>>> import numpy as np
>>> np.set_printoptions(suppress=True, linewidth=200)
>>> m1 = np.loadtxt("layer12.csv", delimiter=",")
>>> m1
array([[  2.257,  -5.378,  -4.794],
       [ -9.527,   0.014, -15.535],
       [-25.206,   4.46 , -11.273],
       [  5.747,  -8.356,   7.781],
       [-11.096,  -1.17 ,  -4.031],
       [ -6.484,  -2.301,  -6.487],
       [  0.169,  -4.282,  -7.655],
       [ -9.081,  -0.373, -13.884],
       [ -3.74 ,  -4.234,   0.618],
       [-14.694,  -0.143,  -3.102]])
>>> d = np.linalg.norm(m1[:, None] - m1[None], axis=-1)
>>> np.flatnonzero(d[6] < d.mean() / 2)
array([0, 6])
>>> d.shape
(10, 10)
>>> d[:5, :5].round(3)
array([[ 0.   , 16.832, 29.883, 13.386, 14.021],
       [16.832,  0.   , 16.845, 29.103, 11.671],
       [29.883, 16.845,  0.   , 38.541, 16.83 ],
       [13.386, 29.103, 38.541,  0.   , 21.791],
       [14.021, 11.671, 16.83 , 21.791,  0.   ]])
>>> np.round(np.linalg.norm(m1 - m1.mean(axis=0), axis=1), 3)
array([10.006, 10.22 , 19.976, 19.757,  4.441,  0.951,  7.845,  8.467,  7.591,  8.264])
>>> np.unravel_index(d.round(6).argmax(), d.shape)
(np.int64(2), np.int64(3))
>>> rng = np.random.default_rng(866462)
>>> out = m1 + rng.integers(-2, 3, (10, 1)) @ rng.integers(-2, 3, (1, 3))
>>> out
array([[  2.257,  -5.378,  -4.794],
       [ -9.527,   0.014, -15.535],
       [-25.206,   4.46 , -11.273],
       [  5.747,  -8.356,   7.781],
       [-11.096,  -1.17 ,  -4.031],
       [ -6.484,  -2.301,  -6.487],
       [  0.169,  -4.282,  -7.655],
       [ -9.081,  -0.373, -13.884],
       [ -3.74 ,  -4.234,   0.618],
       [-14.694,  -0.143,  -3.102]])
>>> np.round(np.linalg.svd(out - m1, compute_uv=False), 3)
array([0., 0., 0.])
>>> feats = np.array([[0, 0, 1], [0, 0, 0], [1, 0, 0]])
>>> out = np.array([[0, -3], [-2, -3], [0, -2]])
>>> np.einsum("ik,kj->ji", feats, out)
array([[ 0,  0,  0],
       [-2,  0, -3]])
>>> feats @ out
array([[ 0, -2],
       [ 0,  0],
       [ 0, -3]])
>>> np.einsum("ij,ij->i", feats, feats)
array([1, 0, 1])
>>> np.vstack([feats, out.T]).shape
(5, 3)
>>> np.einsum("ij->j", feats)
array([1, 0, 1])
>>> out.T @ feats.T
array([[ 0,  0,  0],
       [-2,  0, -3]])
>>> cov = np.cov(m1, rowvar=False)
>>> np.round(np.corrcoef(m1.T), 3)
array([[ 1.   , -0.971,  0.54 ],
       [-0.971,  1.   , -0.727],
       [ 0.54 , -0.727,  1.   ]])
>>> np.round(np.polyfit(m1[:, 0], m1[:, 2], 1), 3)
array([ 0.416, -2.858])
>>> cov.shape
(3, 3)
>>> np.round(m1.std(axis=0), 3)
array([8.534, 3.382, 6.565])
>>> cov.round(3)
array([[ 80.927, -31.128,  33.633],
       [-31.128,  12.707, -17.924],
       [ 33.633, -17.924,  47.892]])
>>> np.argsort(-m1.std(axis=0).round(6), kind="stable")
array([0, 2, 1])
>>> ev, V = np.linalg.eigh(feats)
>>> x = np.array([-1, 3, -1])
>>> (np.sign(V[:, -1].round(6)) == np.sign(V[0, -1].round(6))).astype(int)
array([1, 0, 1])
>>> np.abs(feats).sum(axis=1).max(), np.abs(ev).max()
(np.int64(1), np.float64(1.0))
>>> round(x @ feats @ x / (x @ x), 3), ev[0], ev[-1]
(np.float64(0.182), np.float64(-1.0), np.float64(1.0))
>>> np.round(np.linalg.eigvalsh(feats[1:, 1:]), 3)
array([0., 0.])
>>> ev, V = np.linalg.eigh(feats)
>>> np.round(V @ np.diag(ev) @ V.T, 3) + 0
array([[0., 0., 1.],
       [0., 0., 0.],
       [1., 0., 0.]])
>>> ev
array([-1.,  0.,  1.])
>>> (ev > 1e-8).sum(), (ev < -1e-8).sum()
(np.int64(1), np.int64(1))
>>> np.abs(V[:, -1]).round(6).argmax()
np.int64(0)
>>> ev.sum(), np.trace(feats)
(np.float64(0.0), np.int64(0))
>>> np.round(V.T @ feats @ V, 3) + 0
array([[-1.,  0.,  0.],
       [ 0.,  0.,  0.],
       [ 0.,  0.,  1.]])
>>> W0 = np.loadtxt("run10.csv", delimiter=",")
>>> W0
array([[-1.8  , -1.   , -0.4  ],
       [ 0.1  ,  0.3  ,  0.9  ],
       [-1.835, -0.992, -0.412]])
>>> np.round(np.linalg.norm(W0), 3)
np.float64(3.135)
>>> np.round(W0.sum(axis=1), 3)
array([-3.2  ,  1.3  , -3.239])
>>> W0.shape
(3, 3)
>>> np.round(np.diff(W0, axis=0), 3)
array([[ 1.9  ,  1.3  ,  1.3  ],
       [-1.935, -1.292, -1.312]])
>>> u = np.array([-6, -7, 2])
>>> out = W0 + np.outer(u, np.eye(3)[1])
>>> np.linalg.matrix_rank(out - W0)
np.int64(1)
>>> data = np.array([[-2, 0, -6, -1, 1],
...     [-2, 2, -6, 3, 1],
...     [-3, -1, -9, -2, -1],
...     [3, -1, 9, 0, -1]])
>>> data
array([[-2,  0, -6, -1,  1],
       [-2,  2, -6,  3,  1],
       [-3, -1, -9, -2, -1],
       [ 3, -1,  9,  0, -1]])
>>> out = data / np.sqrt((data ** 2).mean(axis=1, keepdims=True))
>>> np.linalg.matrix_rank(data - data.mean(axis=1, keepdims=True))
np.int64(4)
>>> out[0].round(3)
array([-0.69 ,  0.   , -2.07 , -0.345,  0.345])
>>> np.round(data - data.mean(axis=1, keepdims=True), 3)
array([[-0.4,  1.6, -4.4,  0.6,  2.6],
       [-1.6,  2.4, -5.6,  3.4,  1.4],
       [ 0.2,  2.2, -5.8,  1.2,  2.2],
       [ 1. , -3. ,  7. , -2. , -3. ]])
>>> E = np.load("sample3.npy")
>>> E
array([[1, 1],
       [8, 9],
       [3, 1]])
>>> x = np.array([1, 0])
>>> E @ np.eye(2)[0]
array([1., 8., 3.])
>>> np.einsum("ij,j->i", E, x)
array([1, 8, 3])
>>> np.sign((E @ x).round(6))
array([1, 1, 1])
>>> E * x
array([[1, 0],
       [8, 0],
       [3, 0]])
>>> E @ (2 * x)
array([ 2, 16,  6])
